% python3 -q
>>> import numpy as np
>>> np.set_printoptions(precision=2, suppress=True, linewidth=140)
>>> K = np.load("w.npy")
>>> print(K)
[[ -3  -3  -3  -3]
 [ -3  -6  -6  -6]
 [ -3  -6  -9  -9]
 [ -3  -6  -9 -12]]
>>> # equal to its transpose
>>> other = np.array([[0, 2], [0, 0]])
>>> W2 = np.kron(other, K)
>>> np.linalg.matrix_rank(W2)
np.int64(4)
>>> W2
array([[  0,   0,   0,   0,  -6,  -6,  -6,  -6],
       [  0,   0,   0,   0,  -6, -12, -12, -12],
       [  0,   0,   0,   0,  -6, -12, -18, -18],
       [  0,   0,   0,   0,  -6, -12, -18, -24],
       [  0,   0,   0,   0,   0,   0,   0,   0],
       [  0,   0,   0,   0,   0,   0,   0,   0],
       [  0,   0,   0,   0,   0,   0,   0,   0],
       [  0,   0,   0,   0,   0,   0,   0,   0]])
>>> np.round(np.linalg.norm(W2, 2), 2), round(np.linalg.norm(other, 2) * np.linalg.norm(K, 2), 2)
(np.float64(49.75), np.float64(49.75))
>>> W2.shape
(8, 8)
>>> P = np.triu(np.array([[-2, -2, -2, -2], [0, 0, -2, 1], [2, 2, 0, 0], [0, 1, 2, -1]]), 1) + np.eye(4)
>>> other = P @ K @ np.linalg.inv(P)
>>> print(np.trace(other), np.trace(K))
-30.0 -30
>>> print(np.poly(other))
[  1.  30. 135. 189.  81.]
>>> other = K[0, 0] * K[1:] - np.outer(K[1:, 0], K[0])
>>> print(other)
[[ 0  9  9  9]
 [ 0  9 18 18]
 [ 0  9 18 27]]
>>> K[:, 0] / K[0, 0]
array([1., 1., 1., 1.])
>>> print(np.flatnonzero(~other.round(6).any(axis=1)))
[]
>>> evals, vecs = np.linalg.eig(K)
>>> print(round(float(np.prod(evals)), 2))
81.0
>>> print(np.sort(np.linalg.eigvals(np.linalg.inv(K))))
[-1.18 -0.78 -0.33 -0.04]
>>> np.sort(np.linalg.eigvals(K @ K))
array([  0.72,   1.63,   9.  , 618.65])
>>> theta = np.radians(45)
>>> R = np.eye(4)
>>> R[2, 2] = R[3, 3] = np.cos(theta)
>>> R[2, 3], R[3, 2] = -np.sin(theta), np.sin(theta)
>>> R
array([[ 1.  ,  0.  ,  0.  ,  0.  ],
       [ 0.  ,  1.  ,  0.  ,  0.  ],
       [ 0.  ,  0.  ,  0.71, -0.71],
       [ 0.  ,  0.  ,  0.71,  0.71]])
>>> other = K @ R.T
>>> round(float(np.linalg.det(R)), 2), round(float(np.trace(R)), 2)
(1.0, 3.41)
>>> np.linalg.svd(K, compute_uv=False), np.linalg.svd(other, compute_uv=False)
(array([24.87,  3.  ,  1.28,  0.85]), array([24.87,  3.  ,  1.28,  0.85]))
>>> np.abs(other - K).max(axis=0)
array([ 0.  ,  0.  , 11.12,  3.73])
>>> np.allclose(K @ K.T, other @ other.T)
True
>>> rng = np.random.default_rng(412243)
>>> theta = rng.uniform(0, 2 * np.pi, 15)
>>> Q, _ = np.linalg.qr(np.array([[-0.3, 3.1], [0.7, 0.3], [-0.4, 0.6]]))
>>> W0 = 10 * np.c_[np.cos(theta), np.sin(theta)] @ Q.T
>>> W0
array([[-8.8 , -4.76,  0.13],
       [-1.92, -9.05,  3.79],
       [ 8.89,  4.57, -0.02],
       [ 9.7 , -0.26,  2.44],
       [ 7.37, -5.26,  4.23],
       [-9.29, -3.67, -0.5 ],
       [-9.14, -4.04, -0.29],
       [-9.45, -3.19, -0.76],
       [-6.75, -7.17,  1.75],
       [-7.6 ,  4.99, -4.16],
       [-9.11,  2.45, -3.32],
       [ 8.34,  5.49, -0.58],
       [-9.7 ,  0.21, -2.42],
       [ 9.22, -2.15,  3.21],
       [-1.59, -9.08,  3.88]])
>>> # looks like rank 2
>>> U, sig, Vt = np.linalg.svd(W0)
>>> vecs = Vt[:(sig > 1e-8).sum()]
>>> x0 = W0[11] + 5 * W0[8] + rng.integers(2) * np.eye(3)[0]
>>> x0
array([-24.4 , -30.36,   8.17])
>>> print(np.linalg.matrix_rank(np.vstack([W0, x0])))
3
>>> np.diag(vecs.T @ vecs)
array([0.96, 0.83, 0.22])
>>> f, g = W0[9], W0[5]
>>> print(round(f @ g, 2))
54.37
>>> pr = (f @ g) / (f @ f) * f
>>> (g - pr) @ f
np.float64(0.0)
>>> round(float(np.linalg.norm(f + g) ** 2 + np.linalg.norm(f - g) ** 2), 2)
400.0
>>> x0 = np.array([-5, 3, -5])
>>> np.sign((W0 @ x0).round(6))
array([ 1., -1., -1., -1., -1.,  1.,  1.,  1.,  1.,  1.,  1., -1.,  1., -1., -1.])
>>> np.linalg.norm(W0 @ x0) <= np.linalg.norm(W0, 2) * np.linalg.norm(x0) + 1e-9
np.True_
>>> W0 @ np.eye(3)[2]
array([ 0.13,  3.79, -0.02,  2.44,  4.23, -0.5 , -0.29, -0.76,  1.75, -4.16, -3.32, -0.58, -2.42,  3.21,  3.88])
>>> lab = W0[:, 2] > np.median(W0[:, 2])
>>> f = W0[lab].mean(axis=0) - W0[~lab].mean(axis=0)
>>> (((W0 - W0.mean(axis=0)) @ f > 0) == lab).mean()
np.float64(0.8)
>>> f
array([ 5.67, -6.24,  4.28])
>>> ((W0 - W0.mean(axis=0)) @ f > 0).astype(int)
array([0, 1, 1, 1, 1, 0, 0, 0, 1, 0, 0, 1, 0, 1, 1])
>>> lab.astype(int)
array([1, 1, 0, 1, 1, 0, 0, 0, 1, 0, 0, 0, 0, 1, 1])
>>> W0 @ np.linalg.pinv(W0) @ W0
array([[-8.8 , -4.76,  0.13],
       [-1.92, -9.05,  3.79],
       [ 8.89,  4.57, -0.02],
       [ 9.7 , -0.26,  2.44],
       [ 7.37, -5.26,  4.23],
       [-9.29, -3.67, -0.5 ],
       [-9.14, -4.04, -0.29],
       [-9.45, -3.19, -0.76],
       [-6.75, -7.17,  1.75],
       [-7.6 ,  4.99, -4.16],
       [-9.11,  2.45, -3.32],
       [ 8.34,  5.49, -0.58],
       [-9.7 ,  0.21, -2.42],
       [ 9.22, -2.15,  3.21],
       [-1.59, -9.08,  3.88]])
>>> np.round(np.trace(np.linalg.pinv(W0) @ W0), 2)
np.float64(2.0)
>>> A = np.load("test5.npy")
>>> A
array([[-1.,  0.,  0.,  0.],
       [ 0., -1.,  0., -2.],
       [ 0.,  0., -1.,  0.],
       [ 0., -2.,  0., -1.]])
>>> # symmetric
>>> K.ravel(order="F")
array([ -3,  -3,  -3,  -3,  -3,  -6,  -6,  -6,  -3,  -6,  -9,  -9,  -3,  -6,  -9, -12])
>>> blk = K.reshape(4, 2, -1)
>>> blk.transpose(1, 0, 2)
array([[[ -3,  -3],
        [ -3,  -6],
        [ -3,  -6],
        [ -3,  -6]],

       [[ -3,  -3],
        [ -6,  -6],
        [ -9,  -9],
        [ -9, -12]]])
>>> blk.shape
(4, 2, 2)
>>> blk[:, 0]
array([[-3, -3],
       [-3, -6],
       [-3, -6],
       [-3, -6]])
>>> print(np.sort(np.abs(np.linalg.eigvals(A))))
[1. 1. 1. 3.]
>>> np.linalg.determinant(A)
Traceback (most recent call last):
  File "<python-input-71>", line 1, in <module>
    np.linalg.determinant(A)
    ^^^^^^^^^^^^^^^^^^^^^
AttributeError: module 'numpy.linalg' has no attribute 'determinant'
>>> np.allclose(A @ A.T, A.T @ A)
True
>>> (A - A.T) / 2
array([[0., 0., 0., 0.],
       [0., 0., 0., 0.],
       [0., 0., 0., 0.],
       [0., 0., 0., 0.]])
>>> print(round(np.abs(np.linalg.eigvals(A)).max(), 2))
3.0
>>> print(np.trace(A))
-4.0
>>> print(A @ A)
[[1. 0. 0. 0.]
 [0. 5. 0. 4.]
 [0. 0. 1. 0.]
 [0. 4. 0. 5.]]
>>> np.linalg.matrix_power(A, 3)
array([[ -1.,   0.,   0.,   0.],
       [  0., -13.,   0., -14.],
       [  0.,   0.,  -1.,   0.],
       [  0., -14.,   0., -13.]])
>>> theta = np.radians(180)
>>> R = np.eye(4)
>>> R[2, 2] = R[1, 1] = np.cos(theta)
>>> R[2, 1], R[1, 2] = -np.sin(theta), np.sin(theta)
>>> print(R.round(2) + 0)
[[ 1.  0.  0.  0.]
 [ 0. -1.  0.  0.]
 [ 0.  0. -1.  0.]
 [ 0.  0.  0.  1.]]
>>> other = A @ R.T
>>> print(np.round(np.linalg.det(R), 2), np.trace(R))
1.0 0.0
>>> other.round(2) + 0
array([[-1.,  0.,  0.,  0.],
       [ 0.,  1.,  0., -2.],
       [ 0.,  0.,  1.,  0.],
       [ 0.,  2.,  0., -1.]])
>>> data = np.array([[-2, 0, 0, 0], [0, 0, 0, 0], [0, 0, 0, 0]])
>>> data
array([[-2,  0,  0,  0],
       [ 0,  0,  0,  0],
       [ 0,  0,  0,  0]])
>>> U, sig, Vt = np.linalg.svd(data)
>>> sig
array([2., 0., 0.])
>>> other = U[:, :1] @ np.diag(sig[:1]) @ Vt[:1]
>>> print(round(np.linalg.norm(data - other, 2), 2), sig[1])
0.0 0.0
>>> print(other)
[[-2.  0.  0.  0.]
 [ 0.  0.  0.  0.]
 [ 0.  0.  0.  0.]]
>>> np.abs(data - other).max()
np.float64(0.0)
>>> print(np.linalg.matrix_rank(data, rtol=0.05))
1
